% python3 -q
>>> import numpy as np
>>> import numpy.linalg as la
>>> np.set_printoptions(suppress=True, linewidth=140)
>>> E = np.array([[-2, -4, 3, -2, -3, 3, -2, 0],
...     [-4, 4, -3, 0, 3, 1, 1, 1],
...     [3, -3, 4, 1, -2, -2, 0, -2],
...     [-2, 0, 1, -4, -1, -1, 0, 2],
...     [-3, 3, -2, -1, -4, -2, 2, 3],
...     [3, 1, -2, -1, -2, 2, 2, 2],
...     [-2, 1, 0, 0, 2, 2, 4, 2],
...     [0, 1, -2, 2, 3, 2, 2, -2]])
>>> Q, r_ = la.qr(E)
>>> np.allclose(r_.T @ r_, E.T @ E)
True
>>> round(float(np.trace(Q @ Q.T)), 2)
8.0
>>> np.round(abs(r_[0, 0]), 2), np.round(la.norm(E[:, 0]), 2)
(np.float64(7.42), np.float64(7.42))
>>> evals, V = la.eigh(E)
>>> x0 = np.array([-2, 3, -1, 0, -2, -3, 0, -1])
>>> x0 @ E @ x0
np.int64(38)
>>> round(x0 @ E @ x0 / (x0 @ x0), 2), round(float(evals[0]), 2), np.round(evals[-1], 2)
(np.float64(1.36), -9.07, np.float64(12.04))
>>> (np.sign(V[:, -1].round(6)) == np.sign(V[0, -1].round(6))).astype(int)
array([1, 0, 1, 0, 0, 0, 0, 0])
>>> r0 = np.array([-3, 1])
>>> np.polyval(r0, E[1])
array([ 13, -11,  10,   1,  -8,  -2,  -2,  -2])
>>> other = np.array([[-3, 0, -6],
...     [7, 6, -7],
...     [-8, 8, -1],
...     [-2, -5, -8],
...     [2, -2, 7],
...     [-4, 5, -6],
...     [0, -1, -6],
...     [9, -1, 6]])
>>> np.einsum("ik,kj->ij", E, other)
array([[-60,  33,  26],
       [ 75,  -3,  14],
       [-78,   5, -23],
       [ 26,  23,  54],
       [ 75,   0,  -3],
       [ 22,   5, -41],
       [ 27,   6,  -5],
       [ -1, -16, -36]])
>>> M = np.load("test18.npy")
>>> M.round(2)
array([[ 2.  , -3.16, -3.51,  0.52, -2.77, -6.51,  4.83],
       [-1.64,  2.64,  8.29, -1.62,  1.43,  3.9 , -1.28],
       [-1.83,  2.87,  0.32,  0.16,  2.99,  6.72, -5.85],
       [-1.51,  2.43,  8.75, -1.74,  1.12,  3.27, -0.6 ],
       [ 0.37, -0.65, -9.11,  1.96,  0.82,  1.06, -3.3 ],
       [ 1.27, -1.96,  3.91, -1.02, -2.73, -5.78,  6.11],
       [-1.83,  2.88,  0.39,  0.15,  2.99,  6.73, -5.83],
       [-1.36,  2.2 ,  9.08, -1.83,  0.82,  2.62,  0.05],
       [-0.76,  1.14, -6.26,  1.48,  2.25,  4.51, -5.6 ],
       [-1.72,  2.69, -0.75,  0.38,  2.98,  6.62, -6.03]])
>>> # rows and columns are dependent
>>> Uu, sigma, Vh = la.svd(M)
>>> V = Vh[:(sigma > 1e-8).sum()]
>>> rng = np.random.default_rng(393393)
>>> x0 = M[2] + 3 * M[4] + rng.integers(2) * np.eye(7)[6]
>>> x0.round(2)
array([ -0.71,   0.91, -27.  ,   6.04,   5.44,   9.89, -15.74])
>>> np.allclose(V.T @ V @ x0, x0)
True
>>> np.round(np.diag(V.T @ V), 2)
array([0.04, 0.1 , 0.89, 0.04, 0.09, 0.46, 0.38])
>>> np.round(V.T @ V, 2) + 0
array([[ 0.04, -0.06, -0.08,  0.01, -0.05, -0.13,  0.09],
       [-0.06,  0.1 ,  0.14, -0.02,  0.08,  0.2 , -0.14],
       [-0.08,  0.14,  0.89, -0.19,  0.  ,  0.07,  0.17],
       [ 0.01, -0.02, -0.19,  0.04,  0.01,  0.  , -0.05],
       [-0.05,  0.08,  0.  ,  0.01,  0.09,  0.2 , -0.18],
       [-0.13,  0.2 ,  0.07,  0.  ,  0.2 ,  0.46, -0.38],
       [ 0.09, -0.14,  0.17, -0.05, -0.18, -0.38,  0.38]])
>>> X = np.load("w.npy")
>>> X
array([[ 0.,  1., -2.,  2.,  0.,  1.,  1.,  2.],
       [ 0.,  4., -1., -2., -2., -2.,  1., -2.],
       [ 0.,  0.,  2.,  3.,  0.,  1.,  4.,  1.],
       [ 0.,  0.,  5.,  0.,  3.,  0.,  2.,  0.],
       [ 0.,  0.,  4.,  1.,  4.,  4.,  1.,  3.],
       [ 0.,  0.,  4.,  2.,  1.,  4.,  5.,  1.],
       [ 0.,  0.,  5.,  2.,  4.,  2.,  1.,  3.],
       [ 0.,  0.,  4.,  5.,  5.,  0.,  1.,  3.]])
>>> Uu, sigma, Vh = la.svd(X)
>>> np.argmax(sigma[:-1] / (sigma[1:] + 1e-6)) + 1
np.int64(7)
>>> other = Uu[:, :7] @ np.diag(sigma[:7]) @ Vh[:7]
>>> la.matrix_rank(X, rtol=0.05)
np.int64(5)
>>> Uu, sigma, Vh = la.svd(X)
>>> V = Vh[:(sigma > 1e-8).sum()]
>>> x0 = X[6] + -2 * X[2] + rng.integers(2) * np.eye(8)[7]
>>> x0
array([ 0.,  0.,  1., -4.,  4.,  0., -7.,  1.])
>>> la.matrix_rank(np.vstack([X, x0]))
np.int64(7)
>>> A = np.loadtxt("case8.csv", delimiter=",")
>>> A
array([[-1.,  0.,  0.],
       [ 0., -2.,  0.],
       [ 0.,  0.,  3.]])
>>> evals, V = la.eigh(A)
>>> V.T @ V
array([[1., 0., 0.],
       [0., 1., 0.],
       [0., 0., 1.]])
>>> V.T @ A @ V
array([[-2.,  0.,  0.],
       [ 0., -1.,  0.],
       [ 0.,  0.,  3.]])
>>> np.round(la.eigvalsh(A @ A), 2)
array([1., 4., 9.])
>>> np.abs(V[:, -1]).round(6).argmax()
np.int64(2)
>>> evals
array([-2., -1.,  3.])
>>> x0 = np.array([4, 1, 2])
>>> np.sign((A @ x0).round(6))
array([-1., -1.,  1.])
>>> A @ np.eye(3)[1]
array([ 0., -2.,  0.])
>>> la.norm(A @ x0) <= la.norm(A, 2) * la.norm(x0) + 1e-9
np.True_
>>> np.einsum("ij,j->i", A, x0)
array([-4., -2.,  6.])
>>> A[:, 0] @ A[:, 2]
np.float64(0.0)
>>> np.round(la.norm(A, axis=0), 2)
array([1., 2., 3.])
>>> A.T @ A
array([[1., 0., 0.],
       [0., 4., 0.],
       [0., 0., 9.]])
>>> round(np.abs(la.eigvals(A)).max(), 2)
np.float64(3.0)
>>> (A + A.T) / 2
array([[-1.,  0.,  0.],
       [ 0., -2.,  0.],
       [ 0.,  0.,  3.]])
>>> np.trace(A)
np.float64(0.0)
>>> np.round(la.eigvals(A).sum().real, 2)
np.float64(0.0)
>>> np.round(la.eigvals(A), 2)
array([-1., -2.,  3.])
>>> np.round(la.det(A.T), 2)
np.float64(6.0)
>>> np.kron(np.eye(2, dtype=int), A)
array([[-1.,  0.,  0., -0.,  0.,  0.],
       [ 0., -2.,  0.,  0., -0.,  0.],
       [ 0.,  0.,  3.,  0.,  0.,  0.],
       [-0.,  0.,  0., -1.,  0.,  0.],
       [ 0., -0.,  0.,  0., -2.,  0.],
       [ 0.,  0.,  0.,  0.,  0.,  3.]])
>>> J = np.load("a.npy")
>>> J
array([[  7.63,  17.42,  -5.69],
       [-13.43,  29.41,   6.64],
       [ 26.28,   6.83, -12.08],
       [-12.19, -20.78,  15.73],
       [ 20.72, -18.38,  -2.87],
       [ 24.98,  11.7 ,  -7.24],
       [ -4.75,  20.5 ,  -1.78],
       [-16.39,  43.47,  20.58],
       [  5.59,  -1.97,  24.38],
       [  3.62,  -4.67,  -9.57],
       [  4.16,  -9.25,   4.83],
       [-43.32,  30.95,  -3.71],
       [-23.67,  27.57,  26.31],
       [-20.04,  22.56,  -8.  ],
       [  7.29,  38.27,   5.35],
       [ -6.37,  10.74,   5.86],
       [-19.66, -14.77, -13.27],
       [-38.97, -15.42,  15.79],
       [ -0.63,  26.47,  -3.08]])
>>> Xs = J - J.mean(axis=0)
>>> Uu, sigma, Vh = la.svd(Xs, full_matrices=False)
>>> round((sigma ** 2).sum() ** 2 / (sigma ** 4).sum(), 2)
np.float64(2.49)
>>> np.round(Vh[0] * np.sign(Vh[0, np.abs(Vh[0]).argmax()]), 2)
array([-0.65,  0.73,  0.22])
>>> la.matrix_rank(Xs)
np.int64(3)
>>> np.round(Xs.mean(axis=0), 2) + 0
array([0., 0., 0.])
>>> (np.sign(Uu[:, 0]) == np.sign(Uu[0, 0])).astype(int)
array([1, 0, 1, 1, 1, 1, 0, 0, 1, 1, 1, 0, 0, 0, 0, 0, 1, 0, 0])
>>> np.abs(Uu[:, 0]).argmax()
np.int64(4)
>>> np.searchsorted(np.cumsum(sigma ** 2) / (sigma ** 2).sum(), 0.9) + 1
np.int64(3)
>>> F = np.load("run4.npy")
>>> F
array([[ -4.61,  -2.75,  -0.99,   1.49,   2.75,   4.  ,   6.74],
       [-13.2 ,  -8.05,  -4.01,  -1.87,   7.86,   4.01,  10.12],
       [ -3.27,   0.11,  -1.32,  -1.16,   1.2 ,  -0.04,   1.15],
       [ -8.67,  -1.47,  -4.16,  -2.66,   4.78,   2.99,   5.55],
       [ -3.09,   0.04,  -3.64,  -3.21,   1.17,   0.53,  -1.22],
       [ -9.46,  -4.62,  -3.29,  -1.36,   5.64,   2.16,   6.63],
       [ -8.2 ,  -7.93,  -4.28,  -3.96,   5.11,   2.18,   3.77],
       [-12.5 ,  -5.64,  -4.91,  -3.1 ,   6.63,   4.15,   8.84],
       [-12.01,  -7.14,  -4.55,  -2.38,   6.72,   2.55,   7.73],
       [ -7.73,  -1.91,  -4.43,  -1.82,   4.67,   4.22,   6.14],
       [ -9.66,  -4.56,  -4.24,  -4.43,   4.75,   0.95,   2.89],
       [ -8.  ,  -3.56,  -4.02,  -4.69,   3.42,   1.07,   1.87],
       [ -9.59,  -7.01,  -2.68,  -2.53,   5.  ,   1.83,   5.69],
       [ -4.88,  -3.41,   0.06,   1.85,   3.61,   1.74,   5.44],
       [ -8.45,  -2.06,  -2.06,   0.12,   4.5 ,   2.68,   7.2 ],
       [ -6.04,  -4.94,  -5.26,  -5.88,   3.93,   2.3 ,   1.26],
       [ -4.44,  -3.61,  -5.07,  -6.93,   2.52,   0.74,  -1.38],
       [ -5.62,  -7.62,  -1.36,  -0.65,   3.78,   3.79,   6.18],
       [ -7.68,  -2.76,  -6.59,  -6.94,   3.3 ,   2.15,   0.85],
       [ -6.53,  -1.52,  -0.98,   0.56,   2.77,   1.33,   4.94],
       [ -6.69,  -6.64,  -0.5 ,   0.85,   4.08,   3.47,   7.95],
       [-10.15,  -1.36,  -3.21,  -0.73,   4.99,   1.75,   6.37],
       [ -4.9 ,  -0.43,  -5.83,  -6.77,   2.37,   0.86,  -1.3 ],
       [-10.25,  -3.14,  -5.42,  -4.87,   4.83,   2.43,   3.5 ],
       [ -6.31,  -2.86,  -3.16,  -1.77,   4.09,   3.66,   6.27],
       [-12.01,  -6.84,  -5.79,  -4.81,   6.68,   4.4 ,   7.16],
       [ -2.32,  -3.42,  -1.31,  -0.66,   1.25,   1.06,   2.05],
       [ -5.77,   0.88,  -4.64,  -4.39,   3.  ,   0.59,   0.58],
       [ -7.38,  -9.19,  -2.77,  -3.77,   4.35,   2.15,   3.74],
       [ -7.68,  -0.69,  -2.54,  -0.79,   3.8 ,  -0.02,   3.92],
       [ -3.33,  -4.26,  -0.55,  -0.16,   2.28,   3.04,   4.18],
       [ -9.64,  -6.16,  -3.79,  -1.79,   5.74,   4.34,   7.56],
       [ -9.26,  -5.24,  -4.2 ,  -4.33,   4.52,   0.45,   3.04],
       [ -5.78,  -0.87,  -2.27,   0.24,   3.33,   4.09,   6.31],
       [ -6.66,  -1.37,  -3.09,  -3.14,   3.1 ,   0.64,   2.15],
       [ -9.67,  -6.49,  -1.29,   0.87,   5.65,   2.97,   9.16],
       [ -1.15,  -3.8 ,  -1.03,  -4.08,   1.5 ,   0.88,  -0.73]])
>>> lab = rng.permutation(7)
>>> other = F[:, lab] * rng.choice([-1, 1], 7)
>>> other
array([[ -4.61,  -0.99,   4.  ,   2.75,  -2.75,  -1.49,   6.74],
       [-13.2 ,  -4.01,   4.01,   7.86,  -8.05,   1.87,  10.12],
       [ -3.27,  -1.32,  -0.04,   1.2 ,   0.11,   1.16,   1.15],
       [ -8.67,  -4.16,   2.99,   4.78,  -1.47,   2.66,   5.55],
       [ -3.09,  -3.64,   0.53,   1.17,   0.04,   3.21,  -1.22],
       [ -9.46,  -3.29,   2.16,   5.64,  -4.62,   1.36,   6.63],
       [ -8.2 ,  -4.28,   2.18,   5.11,  -7.93,   3.96,   3.77],
       [-12.5 ,  -4.91,   4.15,   6.63,  -5.64,   3.1 ,   8.84],
       [-12.01,  -4.55,   2.55,   6.72,  -7.14,   2.38,   7.73],
       [ -7.73,  -4.43,   4.22,   4.67,  -1.91,   1.82,   6.14],
       [ -9.66,  -4.24,   0.95,   4.75,  -4.56,   4.43,   2.89],
       [ -8.  ,  -4.02,   1.07,   3.42,  -3.56,   4.69,   1.87],
       [ -9.59,  -2.68,   1.83,   5.  ,  -7.01,   2.53,   5.69],
       [ -4.88,   0.06,   1.74,   3.61,  -3.41,  -1.85,   5.44],
       [ -8.45,  -2.06,   2.68,   4.5 ,  -2.06,  -0.12,   7.2 ],
       [ -6.04,  -5.26,   2.3 ,   3.93,  -4.94,   5.88,   1.26],
       [ -4.44,  -5.07,   0.74,   2.52,  -3.61,   6.93,  -1.38],
       [ -5.62,  -1.36,   3.79,   3.78,  -7.62,   0.65,   6.18],
       [ -7.68,  -6.59,   2.15,   3.3 ,  -2.76,   6.94,   0.85],
       [ -6.53,  -0.98,   1.33,   2.77,  -1.52,  -0.56,   4.94],
       [ -6.69,  -0.5 ,   3.47,   4.08,  -6.64,  -0.85,   7.95],
       [-10.15,  -3.21,   1.75,   4.99,  -1.36,   0.73,   6.37],
       [ -4.9 ,  -5.83,   0.86,   2.37,  -0.43,   6.77,  -1.3 ],
       [-10.25,  -5.42,   2.43,   4.83,  -3.14,   4.87,   3.5 ],
       [ -6.31,  -3.16,   3.66,   4.09,  -2.86,   1.77,   6.27],
       [-12.01,  -5.79,   4.4 ,   6.68,  -6.84,   4.81,   7.16],
       [ -2.32,  -1.31,   1.06,   1.25,  -3.42,   0.66,   2.05],
       [ -5.77,  -4.64,   0.59,   3.  ,   0.88,   4.39,   0.58],
       [ -7.38,  -2.77,   2.15,   4.35,  -9.19,   3.77,   3.74],
       [ -7.68,  -2.54,  -0.02,   3.8 ,  -0.69,   0.79,   3.92],
       [ -3.33,  -0.55,   3.04,   2.28,  -4.26,   0.16,   4.18],
       [ -9.64,  -3.79,   4.34,   5.74,  -6.16,   1.79,   7.56],
       [ -9.26,  -4.2 ,   0.45,   4.52,  -5.24,   4.33,   3.04],
       [ -5.78,  -2.27,   4.09,   3.33,  -0.87,  -0.24,   6.31],
       [ -6.66,  -3.09,   0.64,   3.1 ,  -1.37,   3.14,   2.15],
       [ -9.67,  -1.29,   2.97,   5.65,  -6.49,  -0.87,   9.16],
       [ -1.15,  -1.03,   0.88,   1.5 ,  -3.8 ,   4.08,  -0.73]])
>>> Uu, _, Vh = la.svd(F.T @ other)
>>> lab
array([0, 2, 5, 4, 1, 3, 6])
